% python3 -q
>>> import numpy as np
>>> import numpy.linalg as la
>>> np.set_printoptions(precision=1, suppress=True, linewidth=120)
>>> K = np.load("mat.npy")
>>> K
array([[ 0.9, -0.2,  0.2,  0.2, -0.1, -0.2,  0.1],
       [-0.2,  0.6,  0.4,  0.4, -0.2, -0.4,  0.2],
       [ 0.2,  0.4,  0.6, -0.4,  0.2,  0.4, -0.2],
       [ 0.2,  0.4, -0.4,  0.6,  0.2,  0.4, -0.2],
       [-0.1, -0.2,  0.2,  0.2,  0.9, -0.2,  0.1],
       [-0.2, -0.4,  0.4,  0.4, -0.2,  0.6,  0.2],
       [ 0.1,  0.2, -0.2, -0.2,  0.1,  0.2,  0.9]])
>>> # symmetric
>>> th = np.radians(60)
>>> R = np.eye(7)
>>> R[4, 4] = R[0, 0] = np.cos(th)
>>> R[4, 0], R[0, 4] = -np.sin(th), np.sin(th)
>>> R
array([[ 0.5,  0. ,  0. ,  0. ,  0.9,  0. ,  0. ],
       [ 0. ,  1. ,  0. ,  0. ,  0. ,  0. ,  0. ],
       [ 0. ,  0. ,  1. ,  0. ,  0. ,  0. ,  0. ],
       [ 0. ,  0. ,  0. ,  1. ,  0. ,  0. ,  0. ],
       [-0.9,  0. ,  0. ,  0. ,  0.5,  0. ,  0. ],
       [ 0. ,  0. ,  0. ,  0. ,  0. ,  1. ,  0. ],
       [ 0. ,  0. ,  0. ,  0. ,  0. ,  0. ,  1. ]])
>>> other = K @ R.T
>>> np.allclose(la.norm(K, axis=1), la.norm(other, axis=1))
True
>>> other
array([[ 0.3, -0.2,  0.2,  0.2, -0.8, -0.2,  0.1],
       [-0.3,  0.6,  0.4,  0.4,  0.1, -0.4,  0.2],
       [ 0.3,  0.4,  0.6, -0.4, -0.1,  0.4, -0.2],
       [ 0.3,  0.4, -0.4,  0.6, -0.1,  0.4, -0.2],
       [ 0.7, -0.2,  0.2,  0.2,  0.6, -0.2,  0.1],
       [-0.3, -0.4,  0.4,  0.4,  0.1,  0.6,  0.2],
       [ 0.2,  0.2, -0.2, -0.2, -0.1,  0.2,  0.9]])
>>> X = np.load("m.npy")
>>> X
array([[  4.3, -14.1,  -0.6],
       [  5.7,  34.8,  -1.4],
       [ -1.5, -15. ,  -1.1],
       [  0.3,  -0.4,   0.4],
       [  0.5,   5.5,   1.1],
       [  0.2,   3. ,  -0.1],
       [  3.5,  12.6,   0.7],
       [  0.9,  14.9,  -0.1],
       [  1.3,  35. ,   0.7],
       [  1.5,  43.2,  -0.7],
       [ -2.5,  12.4,   0.1],
       [ -0.3,   0. ,   0.5],
       [  7.5,  10.6,   1.2],
       [ -0.1,  -3.5,  -1.2],
       [ -1.9,  18.1,  -1.4],
       [ -1.7, -19.7,   1.1]])
>>> # column 1 dominates
>>> cen = (X - X.mean(axis=0)) / X.std(axis=0)
>>> cen.std(axis=0)
array([1., 1., 1.])
>>> np.argwhere(np.abs(cen) > 2)
array([[12,  0]])
>>> c = la.lstsq(np.delete(cen, 1, axis=1), cen[:, 1])[0]
>>> np.abs(c).argmax()
np.int64(0)
>>> np.round(1 - np.var(cen[:, 1] - np.delete(cen, 1, axis=1) @ c), 1)
np.float64(0.1)
>>> hat = X @ la.solve(X.T @ X, X.T)
>>> np.round(np.diag(hat), 1) + 0
array([0.3, 0.5, 0.2, 0. , 0.1, 0. , 0.1, 0. , 0.3, 0.3, 0.1, 0. , 0.5, 0.1, 0.2, 0.1])
>>> np.trace(hat)
np.float64(3.0)
>>> np.allclose(hat @ hat, hat)
True
>>> np.round(la.eigvalsh(hat), 1) + 0
array([0., 0., 0., 0., 0., 0., 0., 0., 0., 0., 0., 0., 0., 1., 1., 1.])
>>> C2 = np.cov(X, rowvar=False)
>>> X.std(axis=0)
array([ 2.7, 17.6,  0.9])
>>> np.median(X, axis=0)
array([0.4, 8.1, 0. ])
>>> np.argsort(-X.std(axis=0).round(6), kind="stable")
array([1, 0, 2])
>>> C2
array([[  8. ,  15.1,   0.3],
       [ 15.1, 330.7,  -2.6],
       [  0.3,  -2.6,   0.8]])
>>> np.corrcoef(X.T)
array([[ 1. ,  0.3,  0.1],
       [ 0.3,  1. , -0.2],
       [ 0.1, -0.2,  1. ]])
>>> np.round(np.corrcoef(X[:, 2], X[:, 0])[0, 1], 1)
np.float64(0.1)
>>> cen = X - X.mean(axis=0)
>>> Uu, s, vt = la.svd(cen, full_matrices=False)
>>> (np.sign(Uu[:, 0]) == np.sign(Uu[0, 0])).astype(int)
array([1, 0, 1, 1, 1, 1, 0, 0, 0, 0, 0, 1, 0, 1, 0, 1])
>>> np.round(np.abs(vt[-1]), 1) + 0
array([0.1, 0. , 1. ])
>>> np.abs(vt[0]).argmax()
np.int64(1)
>>> s
array([70.5, 10.5,  3.5])
>>> np.round(cen.mean(axis=0), 1) + 0
array([0., 0., 0.])
>>> la.matrix_rank(cen)
np.int64(3)
>>> data = np.load("test11.npy")
>>> data.round(1) + 0
array([[-0.2,  0.2, -0.3],
       [-0.5, -0.2, -0.6],
       [ 0.2, -0.1, -0.5],
       [ 0.5, -0.2, -0.1],
       [-0.2,  0.9,  0.1],
       [ 0.3,  0. ,  0. ],
       [ 0.5,  0.4, -0.5]])
>>> hat = data @ la.solve(data.T @ data, data.T)
>>> np.diag(hat)
array([0.2, 0.7, 0.3, 0.3, 0.8, 0.1, 0.7])
>>> np.trace(hat)
np.float64(3.0)
>>> la.matrix_rank(np.eye(7) - hat)
np.int64(4)
>>> np.round(hat @ data[:, 1], 1) + 0
array([ 0.2, -0.2, -0.1, -0.2,  0.9,  0. ,  0.4])
>>> np.round(data.T @ data, 1) + 0
array([[1., 0., 0.],
       [0., 1., 0.],
       [0., 0., 1.]])
>>> np.round(la.pinv(data), 1) + 0
array([[-0.2, -0.5,  0.2,  0.5, -0.2,  0.3,  0.5],
       [ 0.2, -0.2, -0.1, -0.2,  0.9,  0. ,  0.4],
       [-0.3, -0.6, -0.5, -0.1,  0.1,  0. , -0.5]])
>>> round(float(data[:, 1] @ data[:, 2]), 1)
0.0
>>> x0 = np.array([-2, -2, 3])
>>> data @ (2 * x0)
array([-1.8, -1.1, -3.4, -1.4, -2.2, -1.2, -6.6])
>>> np.sign((data @ x0).round(6))
array([-1., -1., -1., -1., -1., -1., -1.])
>>> other = np.c_[data[:, :2] @ np.array([[-1, 1], [3, 2]]), np.array([3, 0, 4, -3, 2, -5, -5])]
>>> other.round(1) + 0
array([[ 0.7,  0.1,  3. ],
       [ 0. , -0.9,  0. ],
       [-0.4,  0.1,  4. ],
       [-1.1,  0.1, -3. ],
       [ 2.8,  1.6,  2. ],
       [-0.4,  0.3, -5. ],
       [ 0.6,  1.3, -5. ]])
>>> np.round(la.norm(other - data @ la.lstsq(data, other)[0], axis=0), 1) + 0
array([0. , 0. , 7.3])
>>> m1 = np.load("w.npy")
>>> m1
array([[-2.,  1.,  0.,  0.,  0.,  0.],
       [ 0., -2.,  1.,  0.,  0.,  0.],
       [ 0.,  0., -2.,  1.,  0.,  0.],
       [ 0.,  0.,  0., -2.,  1.,  0.],
       [ 0.,  0.,  0.,  0., -2.,  1.],
       [ 0.,  0.,  0.,  0.,  0., -2.]])
>>> w1 = np.array([[1, 0, 1, 2], [2, -2, 2, -2], [-1, -1, -2, 2]])
>>> c = np.array([3, -2, -1, 3])
>>> H = np.maximum(data @ w1 + c, 0)
>>> la.matrix_rank(H)
np.int64(3)
>>> Z = np.array([[-7, -6], [5, -1], [6, 7], [5, 1]])
>>> w1 @ Z
array([[  9,   3],
       [-22,   2],
       [  0,  -5]])
>>> mat = np.loadtxt("data.csv", delimiter=",")
>>> mat
array([[1., 0., 0., 0.],
       [0., 1., 0., 0.],
       [0., 0., 0., 0.],
       [0., 0., 0., 3.]])
>>> np.sort(la.eigvals(mat).real)
array([0., 1., 1., 3.])
>>> (la.matrix_power((mat != 0) + (mat.T != 0) + np.eye(4), 4) > 0).astype(int)
array([[1, 0, 0, 0],
       [0, 1, 0, 0],
       [0, 0, 1, 0],
       [0, 0, 0, 1]])
>>> mat @ mat
array([[1., 0., 0., 0.],
       [0., 1., 0., 0.],
       [0., 0., 0., 0.],
       [0., 0., 0., 9.]])
>>> np.flatnonzero(la.matrix_power((mat != 0) + (mat.T != 0) + np.eye(4), 4)[3])
array([3])
>>> la.eigvals(mat)
array([1., 1., 0., 3.])
>>> np.kron(np.eye(2, dtype=int), mat)
array([[1., 0., 0., 0., 0., 0., 0., 0.],
       [0., 1., 0., 0., 0., 0., 0., 0.],
       [0., 0., 0., 0., 0., 0., 0., 0.],
       [0., 0., 0., 3., 0., 0., 0., 0.],
       [0., 0., 0., 0., 1., 0., 0., 0.],
       [0., 0., 0., 0., 0., 1., 0., 0.],
       [0., 0., 0., 0., 0., 0., 0., 0.],
       [0., 0., 0., 0., 0., 0., 0., 3.]])
>>> round(la.det(mat.T), 1)
np.float64(0.0)
>>> la.cond(mat) > 100
np.True_
>>> Uu, s, vt = la.svd(mat)
>>> s
array([3., 1., 1., 0.])
>>> other = Uu[:, :3] @ np.diag(s[:3]) @ vt[:3]
>>> other
array([[1., 0., 0., 0.],
       [0., 1., 0., 0.],
       [0., 0., 0., 0.],
       [0., 0., 0., 3.]])
>>> round(float(la.norm(mat - other) / la.norm(mat)), 1)
0.0
>>> la.matrix_rank(mat, rtol=0.05)
np.int64(3)
>>> la.matrix_rank(other)
np.int64(3)
>>> feats = np.loadtxt("dump.csv", delimiter=",")
>>> feats
array([[5., 2., 0., 0.],
       [5., 4., 0., 0.],
       [0., 0., 5., 2.],
       [0., 0., 5., 4.]])
>>> th = np.radians(45)
>>> R = np.eye(4)
>>> R[2, 2] = R[3, 3] = np.cos(th)
>>> R[2, 3], R[3, 2] = -np.sin(th), np.sin(th)
>>> R
array([[ 1. ,  0. ,  0. ,  0. ],
       [ 0. ,  1. ,  0. ,  0. ],
       [ 0. ,  0. ,  0.7, -0.7],
       [ 0. ,  0. ,  0.7,  0.7]])
>>> other = feats @ R.T
>>> np.allclose(la.norm(feats, axis=1), la.norm(other, axis=1))
True
>>> la.svd(feats, compute_uv=False), la.svd(other, compute_uv=False)
(array([8.3, 8.3, 1.2, 1.2]), array([8.3, 8.3, 1.2, 1.2]))
>>> np.allclose(feats @ feats.T, other @ other.T)
True
>>> other
array([[5. , 2. , 0. , 0. ],
       [5. , 4. , 0. , 0. ],
       [0. , 0. , 2.1, 4.9],
       [0. , 0. , 0.7, 6.4]])
